$ python -q
>>> import numpy as np
>>> import numpy.linalg as la
>>> np.set_printoptions(precision=3, suppress=True, linewidth=200)
>>> mat = np.load("dump.npy")
>>> mat
array([[ 7.449,  0.161, -0.17 , -0.478, -0.295,  0.941],
       [ 0.161,  6.782, -1.062, -0.96 ,  0.145,  1.451],
       [-0.17 , -1.062,  8.356, -0.607, -0.484,  1.092],
       [-0.478, -0.96 , -0.607,  0.886, -1.746, -0.784],
       [-0.295,  0.145, -0.484, -1.746,  5.628, -0.158],
       [ 0.941,  1.451,  1.092, -0.784, -0.158,  2.899]])
>>> # equal to its transpose
>>> left, sv, VT = la.svd(mat)
>>> sv.round(3) + 0
array([9., 8., 7., 6., 2., 0.])
>>> M2 = left[:, :5] @ np.diag(sv[:5]) @ VT[:5]
>>> round(np.abs(mat - M2).max(), 3)
np.float64(0.0)
>>> round(float(la.norm(mat - M2, 2)), 3), np.round(sv[5], 3)
(0.0, np.float64(0.0))
>>> la.matrix_rank(M2)
np.int64(5)
>>> t3 = np.stack([mat, 3 * mat, mat[::-1]])
>>> np.einsum("bij,cij->bc", t3, t3)
array([[ 234.   ,  702.   ,   18.818],
       [ 702.   , 2106.   ,   56.453],
       [  18.818,   56.453,  234.   ]])
>>> la.norm(t3, axis=(1, 2))
array([15.297, 45.891, 15.297])
>>> la.matrix_rank(t3.reshape(3, -1))
np.int64(2)
>>> la.lstsq(mat[:-1].T, mat[-1])[2]
np.int32(5)
>>> round(np.trace(la.pinv(mat) @ mat), 3)
np.float64(5.0)
>>> print(np.allclose(mat[:-1].T @ la.lstsq(mat[:-1].T, mat[-1])[0], mat[-1]))
True
>>> X = np.load("x.npy")
>>> X
array([[ 5,  6, -1, -4, -8, -5, -5,  4],
       [ 4,  5,  6, -1, -4, -8, -5, -5],
       [-5,  4,  5,  6, -1, -4, -8, -5],
       [-5, -5,  4,  5,  6, -1, -4, -8],
       [-8, -5, -5,  4,  5,  6, -1, -4],
       [-4, -8, -5, -5,  4,  5,  6, -1],
       [-1, -4, -8, -5, -5,  4,  5,  6],
       [ 6, -1, -4, -8, -5, -5,  4,  5]])
>>> rng = np.random.default_rng(948711)
>>> lab = rng.permutation(8)
>>> M2 = X[:, lab] * rng.choice([-1, 1], 8)
>>> M2
array([[ 1,  6, -5,  5,  8,  4, -4,  5],
       [-6,  5, -8,  5,  4,  1,  5,  4],
       [-5,  4, -4,  8,  1, -6,  5, -5],
       [-4, -5, -1,  4, -6, -5,  8, -5],
       [ 5, -5,  6,  1, -5, -4,  4, -8],
       [ 5, -8,  5, -6, -4,  5,  1, -4],
       [ 8, -4,  4, -5,  5,  5, -6, -1],
       [ 4, -1, -5, -4,  5,  8, -5,  6]])
>>> left, _, VT = la.svd(X.T @ M2)
>>> np.round(left @ VT, 3) + 0
array([[ 0.,  0.,  0.,  0.,  0.,  0.,  0.,  1.],
       [ 0.,  1.,  0.,  0.,  0.,  0.,  0.,  0.],
       [-1.,  0.,  0.,  0.,  0.,  0.,  0.,  0.],
       [ 0.,  0.,  0.,  0.,  0., -1.,  0.,  0.],
       [ 0.,  0.,  0.,  0., -1.,  0.,  0.,  0.],
       [ 0.,  0.,  1.,  0.,  0.,  0.,  0.,  0.],
       [ 0.,  0.,  0., -1.,  0.,  0.,  0.,  0.],
       [ 0.,  0.,  0.,  0.,  0.,  0., -1.,  0.]])
>>> print(lab)
[2 1 5 6 4 3 7 0]
